$ python -q
>>> import numpy as np
>>> np.set_printoptions(precision=2, suppress=True, linewidth=120, sign=" ")
>>> def tidy(a):
...     return np.round(a, 2) + 0
... 
>>> X = np.loadtxt("run1.csv", delimiter=",")
>>> X
array([[-4., -1., -1.,  1.,  0., -4.,  2., -1.,  1., -1.,  1.,  0.],
       [-1.,  6.,  2., -4.,  1.,  2.,  3., -3.,  0., -4.,  2.,  1.],
       [-1.,  2., -4.,  3.,  6.,  0., -3.,  5.,  2., -4., -2.,  1.],
       [ 1., -4.,  3.,  6.,  0.,  2., -5.,  4.,  1., -1.,  0.,  4.],
       [ 0.,  1.,  6.,  0.,  2., -1.,  5., -4.,  5.,  5.,  2.,  5.],
       [-4.,  2.,  0.,  2., -1., -6., -2.,  2.,  2.,  1.,  0.,  4.],
       [ 2.,  3., -3., -5.,  5., -2.,  6.,  1., -4., -1., -1., -2.],
       [-1., -3.,  5.,  4., -4.,  2.,  1., -6.,  2.,  5.,  5.,  0.],
       [ 1.,  0.,  2.,  1.,  5.,  2., -4.,  2.,  6., -1.,  4., -5.],
       [-1., -4., -4., -1.,  5.,  1., -1.,  5., -1.,  6.,  1.,  0.],
       [ 1.,  2., -2.,  0.,  2.,  0., -1.,  5.,  4.,  1.,  4.,  0.],
       [ 0.,  1.,  1.,  4.,  5.,  4., -2.,  0., -5.,  0.,  0., -4.]])
>>> X @ X
array([[ 43.,  -1.,   2., -17.,  13.,  35.,   2.,   8., -12.,  -6.,  -4., -23.],
       [ -1., 101., -12., -58.,  34., -17.,  46., -12.,  -3., -60.,  -5.,  -5.],
       [  2., -12., 125.,  42., -54.,  28.,  14., -96.,  49.,  36.,  47.,  32.],
       [-17., -58.,  42., 125.,  -9.,  23., -90.,  22.,  32.,  17.,  15.,  20.],
       [ 13.,  34., -54.,  -9., 162.,  23., -14.,  91.,   0., -17.,   2., -42.],
       [ 35., -17.,  28.,  23.,  23.,  90., -32.,  -7., -16.,  -1.,  19., -41.],
       [  2.,  46.,  14., -90., -14., -32., 135., -88., -27.,  22.,   2.,  13.],
       [  8., -12., -96.,  22.,  91.,  -7., -88., 162.,   8., -27., -23.,  -6.],
       [-12.,  -3.,  49.,  32.,   0., -16., -27.,   8., 133.,  23.,  60.,  37.],
       [ -6., -60.,  36.,  17., -17.,  -1.,  22., -27.,  23., 124.,  41.,  24.],
       [ -4.,  -5.,  47.,  15.,   2.,  19.,   2., -23.,  60.,  41.,  72.,  -8.],
       [-23.,  -5.,  32.,  20., -42., -41.,  13.,  -6.,  37.,  24.,  -8., 104.]])
>>> np.allclose(X @ X.T, X.T @ X)
True
>>> (X + X.T) / 2
array([[-4., -1., -1.,  1.,  0., -4.,  2., -1.,  1., -1.,  1.,  0.],
       [-1.,  6.,  2., -4.,  1.,  2.,  3., -3.,  0., -4.,  2.,  1.],
       [-1.,  2., -4.,  3.,  6.,  0., -3.,  5.,  2., -4., -2.,  1.],
       [ 1., -4.,  3.,  6.,  0.,  2., -5.,  4.,  1., -1.,  0.,  4.],
       [ 0.,  1.,  6.,  0.,  2., -1.,  5., -4.,  5.,  5.,  2.,  5.],
       [-4.,  2.,  0.,  2., -1., -6., -2.,  2.,  2.,  1.,  0.,  4.],
       [ 2.,  3., -3., -5.,  5., -2.,  6.,  1., -4., -1., -1., -2.],
       [-1., -3.,  5.,  4., -4.,  2.,  1., -6.,  2.,  5.,  5.,  0.],
       [ 1.,  0.,  2.,  1.,  5.,  2., -4.,  2.,  6., -1.,  4., -5.],
       [-1., -4., -4., -1.,  5.,  1., -1.,  5., -1.,  6.,  1.,  0.],
       [ 1.,  2., -2.,  0.,  2.,  0., -1.,  5.,  4.,  1.,  4.,  0.],
       [ 0.,  1.,  1.,  4.,  5.,  4., -2.,  0., -5.,  0.,  0., -4.]])
